$ python -q
>>> import numpy as np
>>> import numpy.linalg as la
>>> np.set_printoptions(suppress=True, linewidth=200)
>>> K = np.load("out10.npy")
>>> K
array([[ 4,  6,  4,  4,  6,  4],
       [ 2,  2,  4,  2,  2,  4],
       [10,  0,  8, 10,  0,  8],
       [ 0,  0,  0,  2,  3,  2],
       [ 0,  0,  0,  1,  1,  2],
       [ 0,  0,  0,  5,  0,  4]])
>>> x0 = np.array([-4, -1, 3, 3, 1, 1])
>>> y = K @ x0
>>> c, lr = np.zeros(6), 1 / la.norm(K, 2) ** 2
>>> for i in range(5):
...     c -= lr * K.T @ (K @ c - y)
...     if i % 1 == 0: print(i, round(la.norm(K @ c - y), 1))
... 
0 15.1
1 14.4
2 13.7
3 13.0
4 12.4
>>> c.round(1)
array([0.3, 0.1, 0.4, 1.1, 0.4, 1.1])
>>> r0 = np.array([2, -1, -2, 2])
>>> data = r0[np.abs(np.subtract.outer(np.arange(4), np.arange(4)))]
>>> data
array([[ 2, -1, -2,  2],
       [-1,  2, -1, -2],
       [-2, -1,  2, -1],
       [ 2, -2, -1,  2]])
>>> ev, evecs = la.eigh(data)
>>> x0 = np.array([1, 1, 1, 0])
>>> np.round(la.eigvalsh(data[1:, 1:]), 1)
array([-0.7,  2.7,  4. ])
>>> x0 @ data @ x0
np.int64(-2)
>>> np.round(np.poly(data), 1)
array([ 1., -8.,  9., 20.,  5.])
>>> np.round(la.det(2 * data), 1), np.round(la.det(data), 1)
(np.float64(80.0), np.float64(5.0))
>>> ev, evecs = la.eigh(data)
>>> np.round(evecs.T @ data @ evecs, 1) + 0
array([[-0.9,  0. ,  0. ,  0. ],
       [ 0. , -0.3,  0. ,  0. ],
       [ 0. ,  0. ,  3.3,  0. ],
       [ 0. ,  0. ,  0. ,  5.9]])
>>> np.round(la.eigvalsh(data @ data), 1)
array([ 0.1,  0.7, 10.9, 34.3])
>>> (ev > 1e-8).sum(), (ev < -1e-8).sum()
(np.int64(2), np.int64(2))
>>> np.round(evecs @ np.diag(ev) @ evecs.T, 1)
array([[ 2., -1., -2.,  2.],
       [-1.,  2., -1., -2.],
       [-2., -1.,  2., -1.],
       [ 2., -2., -1.,  2.]])
>>> np.unique(ev.round(6) + 0, return_counts=True)[1]
array([1, 1, 1, 1])
>>> ev.round(1)
array([-0.9, -0.3,  3.3,  5.9])
>>> round(float(ev.sum()), 1), np.trace(data)
(8.0, np.int64(8))
>>> q, evecs = la.qr(data[:, :2])[0], la.qr(data[:, 2:])[0]
>>> sigma = la.svd(q.T @ evecs, compute_uv=False)
>>> round(float(la.norm(q @ q.T - evecs @ evecs.T, 2)), 1)
0.5
>>> sigma.round(1)
array([1. , 0.9])
>>> (sigma > 0.9).sum()
np.int64(1)
